% python3 -q
>>> import numpy as np
>>> np.set_printoptions(precision=1, suppress=True, linewidth=100)
>>> def rd(a):
...     return np.round(a, 1) + 0
... 
>>> rng = np.random.default_rng(755805)
>>> data = np.array([[-2, -2], [0, -1], [1, 1], [0, 2]]) * (rng.random((4, 2)) < 0.3)
>>> print(data)
[[ 0 -2]
 [ 0  0]
 [ 0  1]
 [ 0  2]]
>>> x = np.array([3, -3])
>>> h1 = np.maximum(data @ x, 0)
>>> data.T @ h1
array([  0, -12])
>>> rd(np.tanh(data @ x))
array([ 1.,  0., -1., -1.])
>>> data * (h1 > 1e-9)[:, None]
array([[ 0, -2],
       [ 0,  0],
       [ 0,  0],
       [ 0,  0]])
>>> h1
array([6, 0, 0, 0])
>>> np.maximum(data @ x, 0) - np.maximum(-data @ x, 0)
array([ 6,  0, -3, -6])
>>> print(np.flatnonzero(h1 > 1e-9))
[0]
>>> print(rd(np.linalg.norm(data[2] - data[0])))
3.0
>>> rd(np.linalg.norm(data) ** 2 / np.linalg.norm(data, 2) ** 2)
np.float64(1.0)
>>> rd(np.linalg.norm(data, "nuc"))
np.float64(3.0)
>>> data[2] @ data[0]
np.int64(-2)
>>> rd(np.linalg.norm(data, 2))
np.float64(3.0)
>>> rd(np.linalg.norm(data[2], 1)), rd(np.linalg.norm(data[2], np.inf))
(np.float64(1.0), np.float64(1.0))
>>> rd(np.linalg.norm(data, 1)), rd(np.linalg.norm(data, np.inf))
(np.float64(5.0), np.float64(2.0))
>>> Uu, sig, VT = np.linalg.svd(data)
>>> vecs = VT[:(sig > 1e-8).sum()]
>>> x = data[0] + -3 * data[3] + rng.integers(2) * np.eye(2)[0]
>>> x
array([ 1., -8.])
>>> rd(np.linalg.norm(x - vecs.T @ vecs @ x))
np.float64(1.0)
>>> data[:, 1] @ data[:, 0]
np.int64(0)
>>> rd(np.linalg.svd(data, compute_uv=False))
array([3., 0.])
>>> data @ data.T
array([[ 4,  0, -2, -4],
       [ 0,  0,  0,  0],
       [-2,  0,  1,  2],
       [-4,  0,  2,  4]])
>>> rd(np.linalg.pinv(data))
array([[ 0. ,  0. ,  0. ,  0. ],
       [-0.2,  0. ,  0.1,  0.2]])
>>> u = np.array([3, 3, 1])
>>> np.correlate(data[3], data[2], "full")
array([0, 2, 0])
>>> np.polyval(u, data[3])
array([ 1, 19])
>>> W0 = np.load("data.npy")
>>> W0
array([[ 1, -1,  1, -1,  1, -1,  1, -1],
       [ 1,  1, -1, -1,  1,  1, -1, -1],
       [ 1,  1,  1,  1, -1, -1, -1, -1],
       [ 1,  1,  1,  1,  1,  1,  1,  1]])
>>> Y = W0 / np.sqrt((W0 ** 2).mean(axis=1, keepdims=True))
>>> np.linalg.matrix_rank(Y) == np.linalg.matrix_rank(W0)
np.True_
>>> W0 - W0.mean(axis=1, keepdims=True)
array([[ 1., -1.,  1., -1.,  1., -1.,  1., -1.],
       [ 1.,  1., -1., -1.,  1.,  1., -1., -1.],
       [ 1.,  1.,  1.,  1., -1., -1., -1., -1.],
       [ 0.,  0.,  0.,  0.,  0.,  0.,  0.,  0.]])
>>> Y[3]
array([1., 1., 1., 1., 1., 1., 1., 1.])
>>> arr = np.eye(3, dtype=int)[rng.permutation(3)]
>>> print(arr)
[[0 0 1]
 [0 1 0]
 [1 0 0]]
>>> rd(np.linalg.eigvalsh(arr).min())
np.float64(-1.0)
>>> np.all(np.linalg.eigvalsh(arr) > 0)
np.False_
>>> rd(np.linalg.norm(arr, axis=0))
array([1., 1., 1.])
>>> rd(np.linalg.svd(arr, compute_uv=False))
array([1., 1., 1.])
>>> evals, vecs = np.linalg.eigh(arr)
>>> x = np.array([2, 1, 1])
>>> print(rd(x @ arr @ x / (x @ x)), evals[0], evals[-1])
0.8 -1.0 1.0
>>> print(x @ arr @ x)
5
>>> print(arr @ arr)
[[1 0 0]
 [0 1 0]
 [0 0 1]]
>>> np.trace(arr)
np.int64(1)
>>> rd(np.linalg.det(arr))
np.float64(-1.0)
>>> np.linalg.matrix_power(arr, 3)
array([[0, 0, 1],
       [0, 1, 0],
       [1, 0, 0]])
>>> rd(np.sort(np.abs(np.linalg.eigvals(arr))))
array([1., 1., 1.])
>>> print((arr != 0).astype(int))
[[0 0 1]
 [0 1 0]
 [1 0 0]]
>>> print(arr @ arr)
[[1 0 0]
 [0 1 0]
 [0 0 1]]
>>> rd(np.sort(np.linalg.eigvals(arr).real))
array([-1.,  1.,  1.])
>>> rd(np.linalg.det(arr))
np.float64(-1.0)
>>> F = np.load("arr.npy")
>>> rd(F)
array([[-0.2, -0.6, -0.1,  0.2],
       [ 0.6,  0.2, -0.1, -0.2],
       [ 0.2,  0.5, -0.1,  0.8],
       [-0.6,  0.6, -0.3, -0.3],
       [ 0.4,  0. , -0.5, -0.4],
       [ 0.2,  0.2,  0.8, -0.3]])
>>> x = np.array([-3, 0, -2, -5])
>>> rhs = F @ x
>>> beta, lr = np.zeros(4), 1 / np.linalg.norm(F, 2) ** 2
>>> for i in range(50):
...     beta -= lr * F.T @ (F @ beta - rhs)
...     if i % 10 == 0: print(i, round(np.linalg.norm(F @ beta - rhs), 1))
... 
0 0.0
10 0.0
20 0.0
30 0.0
40 0.0
>>> print(rd(np.linalg.cond(F)))
1.0
>>> rd(beta)
array([-3.,  0., -2., -5.])
>>> hat = F @ np.linalg.solve(F.T @ F, F.T)
>>> np.allclose(hat @ hat, hat)
True
>>> rd(np.trace(hat))
np.float64(4.0)
>>> print(rd((np.eye(6) - hat) @ F))
[[0. 0. 0. 0.]
 [0. 0. 0. 0.]
 [0. 0. 0. 0.]
 [0. 0. 0. 0.]
 [0. 0. 0. 0.]
 [0. 0. 0. 0.]]
>>> print(np.linalg.matrix_rank(np.eye(6) - hat))
2
>>> print(rd(np.linalg.eigvalsh(hat)))
[0. 0. 1. 1. 1. 1.]
>>> rd(F.ravel(order="F"))
array([-0.2,  0.6,  0.2, -0.6,  0.4,  0.2, -0.6,  0.2,  0.5,  0.6,  0. ,  0.2, -0.1, -0.1, -0.1,
       -0.3, -0.5,  0.8,  0.2, -0.2,  0.8, -0.3, -0.4, -0.3])
>>> rd(F.reshape(-1, 2))
array([[-0.2, -0.6],
       [-0.1,  0.2],
       [ 0.6,  0.2],
       [-0.1, -0.2],
       [ 0.2,  0.5],
       [-0.1,  0.8],
       [-0.6,  0.6],
       [-0.3, -0.3],
       [ 0.4,  0. ],
       [-0.5, -0.4],
       [ 0.2,  0.2],
       [ 0.8, -0.3]])
>>> T = F.reshape(6, 2, -1)
>>> rd(np.swapaxes(T, 1, 2)[0])
array([[-0.2, -0.1],
       [-0.6,  0.2]])
>>> rd(T.transpose(1, 0, 2))
array([[[-0.2, -0.6],
        [ 0.6,  0.2],
        [ 0.2,  0.5],
        [-0.6,  0.6],
        [ 0.4,  0. ],
        [ 0.2,  0.2]],

       [[-0.1,  0.2],
        [-0.1, -0.2],
        [-0.1,  0.8],
        [-0.3, -0.3],
        [-0.5, -0.4],
        [ 0.8, -0.3]]])
>>> T.shape
(6, 2, 2)
>>> print(rd(np.einsum("ihd,ihd->ih", T, T)))
[[0.4 0. ]
 [0.4 0.1]
 [0.3 0.6]
 [0.7 0.2]
 [0.2 0.4]
 [0.1 0.7]]
>>> np.einsum("ihd,jhd->hij", T, T).shape
(2, 6, 6)
>>> rd(T[:, 0])
array([[-0.2, -0.6],
       [ 0.6,  0.2],
       [ 0.2,  0.5],
       [-0.6,  0.6],
       [ 0.4,  0. ],
       [ 0.2,  0.2]])
>>> x = np.array([0, 0, 2, 2])
>>> rhs = F @ x
>>> rd(np.linalg.lstsq(F, rhs)[0])
array([0., 0., 2., 2.])
>>> rd(rhs)
array([ 0.2, -0.6,  1.5, -1.1, -1.7,  1. ])
>>> rhs = rhs + 0.3 * rng.normal(size=6)
>>> rd(rhs)
array([ 0.5, -1. ,  1.8, -0.8, -1.7,  1.3])
>>> beta, *_ = np.linalg.lstsq(F, rhs)
>>> print(rd(F.T @ (rhs - F @ beta)))
[0. 0. 0. 0.]
>>> rd(beta)
array([-0.3,  0.2,  2.1,  2.2])
>>> rd(np.linalg.norm(rhs - F @ beta))
np.float64(0.6)
>>> K = np.load("block17.npy")
>>> print(K)
[[1 1 1 2]
 [1 1 0 2]
 [2 0 1 2]
 [1 1 0 2]]
>>> # null space of dimension 1
>>> Y = np.array([[-2, -5, 0], [-4, 2, -2], [3, 0, 4], [-3, -4, 0]])
>>> np.linalg.matrix_rank(K @ Y)
np.int64(3)
>>> np.einsum("ik,kj->ij", K, Y)
array([[ -9, -11,   2],
       [-12, -11,  -2],
       [ -7, -18,   4],
       [-12, -11,  -2]])
>>> Y @ K
Traceback (most recent call last):
  File "<python-input-97>", line 1, in <module>
    Y @ K
    ~~^~~
ValueError: matmul: Input operand 1 has a mismatch in its core dimension 0, with gufunc signature (n?,k),(k,m?)->(n?,m?) (size 4 is different from 3)
>>> np.einsum("ii->", K)
np.int64(5)
>>> rd(np.linalg.det(K.T))
np.float64(0.0)
>>> rd(np.linalg.det(2 * K)), rd(np.linalg.det(K))
(np.float64(0.0), np.float64(0.0))
>>> rd(np.poly(K))
array([ 1., -5.,  2.,  4.,  0.])
>>> theta = np.radians(135)
>>> Rm = np.eye(4)
>>> Rm[1, 1] = Rm[0, 0] = np.cos(theta)
>>> Rm[1, 0], Rm[0, 1] = -np.sin(theta), np.sin(theta)
>>> rd(Rm)
array([[-0.7,  0.7,  0. ,  0. ],
       [-0.7, -0.7,  0. ,  0. ],
       [ 0. ,  0. ,  1. ,  0. ],
       [ 0. ,  0. ,  0. ,  1. ]])
>>> Y = K @ Rm.T
>>> np.allclose(np.linalg.norm(K, axis=1), np.linalg.norm(Y, axis=1))
True
>>> rd(np.linalg.svd(K, compute_uv=False)), rd(np.linalg.svd(Y, compute_uv=False))
(array([5.1, 1.4, 0.7, 0. ]), array([5.1, 1.4, 0.7, 0. ]))
>>> rd(np.abs(Y - K).max(axis=0))
array([3.4, 2.4, 0. , 0. ])
>>> rd(Y)
array([[ 0. , -1.4,  1. ,  2. ],
       [ 0. , -1.4,  0. ,  2. ],
       [-1.4, -1.4,  1. ,  2. ],
       [ 0. , -1.4,  0. ,  2. ]])
>>> Y = Rm + rng.integers(-2, 3, (4, 1)) @ rng.integers(-2, 3, (1, 4))
>>> rd(Y)
array([[-0.7,  0.7,  0. ,  0. ],
       [ 1.3,  1.3,  2. ,  0. ],
       [-1. , -1. ,  0. ,  0. ],
       [ 1. ,  1. ,  1. ,  1. ]])
>>> np.linalg.matrix_rank(Y - Rm, tol=1e-8)
np.int64(1)
>>> rd(np.linalg.svd(Y - Rm, compute_uv=False))
array([4.2, 0. , 0. , 0. ])
>>> print(Y - Rm)
[[ 0.  0.  0.  0.]
 [ 2.  2.  2.  0.]
 [-1. -1. -1.  0.]
 [ 1.  1.  1.  0.]]
>>> T = np.stack([K, 4 * K, K[::-1]])
>>> T.sum(axis=0)
array([[ 6,  6,  5, 12],
       [ 7,  5,  1, 12],
       [11,  1,  5, 12],
       [ 6,  6,  1, 12]])
>>> np.einsum("bij,cij->bc", T, T)
array([[ 28, 112,  24],
       [112, 448,  96],
       [ 24,  96,  28]])
>>> print(rd(np.linalg.det(T)))
[0. 0. 0.]
>>> T.shape
(3, 4, 4)
>>> rd(np.linalg.norm(T, axis=(1, 2)))
array([ 5.3, 21.2,  5.3])
>>> feats = np.loadtxt("m.csv", delimiter=",")
>>> feats
array([[ -2.,  -2.,  -2.,  -2.,  -2.,  -2.,  -2.],
       [ -2.,  -4.,  -4.,  -4.,  -4.,  -4.,  -4.],
       [ -2.,  -4.,  -6.,  -6.,  -6.,  -6.,  -6.],
       [ -2.,  -4.,  -6.,  -8.,  -8.,  -8.,  -8.],
       [ -2.,  -4.,  -6.,  -8., -10., -10., -10.],
       [ -2.,  -4.,  -6.,  -8., -10., -12., -12.],
       [ -2.,  -4.,  -6.,  -8., -10., -12., -14.]])
>>> O, Rm = np.linalg.qr(feats)
>>> rd(O @ Rm)
array([[ -2.,  -2.,  -2.,  -2.,  -2.,  -2.,  -2.],
       [ -2.,  -4.,  -4.,  -4.,  -4.,  -4.,  -4.],
       [ -2.,  -4.,  -6.,  -6.,  -6.,  -6.,  -6.],
       [ -2.,  -4.,  -6.,  -8.,  -8.,  -8.,  -8.],
       [ -2.,  -4.,  -6.,  -8., -10., -10., -10.],
       [ -2.,  -4.,  -6.,  -8., -10., -12., -12.],
       [ -2.,  -4.,  -6.,  -8., -10., -12., -14.]])
>>> print(O.shape, Rm.shape)
(7, 7) (7, 7)
>>> rd(abs(Rm[0, 0])), rd(np.linalg.norm(feats[:, 0]))
(np.float64(5.3), np.float64(5.3))
>>> print(np.allclose(Rm.T @ Rm, feats.T @ feats))
True
>>> rd(O.T @ O)
array([[1., 0., 0., 0., 0., 0., 0.],
       [0., 1., 0., 0., 0., 0., 0.],
       [0., 0., 1., 0., 0., 0., 0.],
       [0., 0., 0., 1., 0., 0., 0.],
       [0., 0., 0., 0., 1., 0., 0.],
       [0., 0., 0., 0., 0., 1., 0.],
       [0., 0., 0., 0., 0., 0., 1.]])
>>> print(rd(np.abs(np.diag(Rm))))
[5.3 1.9 1.8 1.8 1.7 1.6 1.4]
>>> X = np.array([[1, 2, 2, -2, -1],
...     [-2, 0, 2, 2, 2],
...     [2, -2, 2, 0, 1],
...     [0, 0, 2, 1, -1]]) * (rng.random((4, 5)) < 0.3)
>>> X
array([[ 0,  0,  0,  0,  0],
       [-2,  0,  2,  2,  0],
       [ 0,  0,  2,  0,  1],
       [ 0,  0,  2,  0,  0]])
>>> Uu, sig, VT = np.linalg.svd(K)
>>> vecs = VT[:(sig > 1e-8).sum()]
>>> x = K[2] + 2 * K[1] + rng.integers(2) * np.eye(4)[2]
>>> x
array([4., 2., 1., 6.])
>>> rd(np.linalg.norm(x - vecs.T @ vecs @ x))
np.float64(0.0)
>>> rank = np.linalg.matrix_rank(X)
>>> rank
np.int64(3)
>>> null = np.linalg.svd(X)[2][rank:].T
>>> rd(null @ null.T)
array([[0.5, 0. , 0. , 0.5, 0. ],
       [0. , 1. , 0. , 0. , 0. ],
       [0. , 0. , 0. , 0. , 0. ],
       [0.5, 0. , 0. , 0.5, 0. ],
       [0. , 0. , 0. , 0. , 0. ]])
>>> null.shape
(5, 2)
>>> rd(np.trace(np.linalg.pinv(X) @ X))
np.float64(3.0)
>>> np.abs(np.diag(np.linalg.qr(X)[1])) > 1e-9
array([ True, False,  True, False])
>>> np.linalg.lstsq(X[:-1].T, X[-1])[2]
np.int32(2)
>>> print(np.unique(X.round(6), axis=0).shape)
(4, 5)
>>> Y = np.array([[2, 0, 3, 3, 0, 1, 0],
...     [0, 1, 0, 2, 2, 3, 3],
...     [0, 3, 3, 1, 3, 3, 1],
...     [0, 2, 2, 3, 1, 1, 0]])
>>> A = Y.T @ Y
>>> A
array([[ 4,  0,  6,  6,  0,  2,  0],
       [ 0, 14, 13, 11, 13, 14,  6],
       [ 6, 13, 22, 18, 11, 14,  3],
       [ 6, 11, 18, 23, 10, 15,  7],
       [ 0, 13, 11, 10, 14, 16,  9],
       [ 2, 14, 14, 15, 16, 20, 12],
       [ 0,  6,  3,  7,  9, 12, 10]])
>>> Uu, sig, VT = np.linalg.svd(A)
>>> vecs = VT[:(sig > 1e-8).sum()]
>>> x = A[0] + -2 * A[2] + rng.integers(2) * np.eye(7)[4]
>>> x
array([ -8., -26., -38., -30., -22., -26.,  -6.])
>>> rd(np.diag(vecs.T @ vecs))
array([0.4, 0.6, 0.7, 1. , 0.3, 0.4, 0.5])
>>> np.linalg.matrix_rank(np.vstack([A, x]))
np.int64(4)
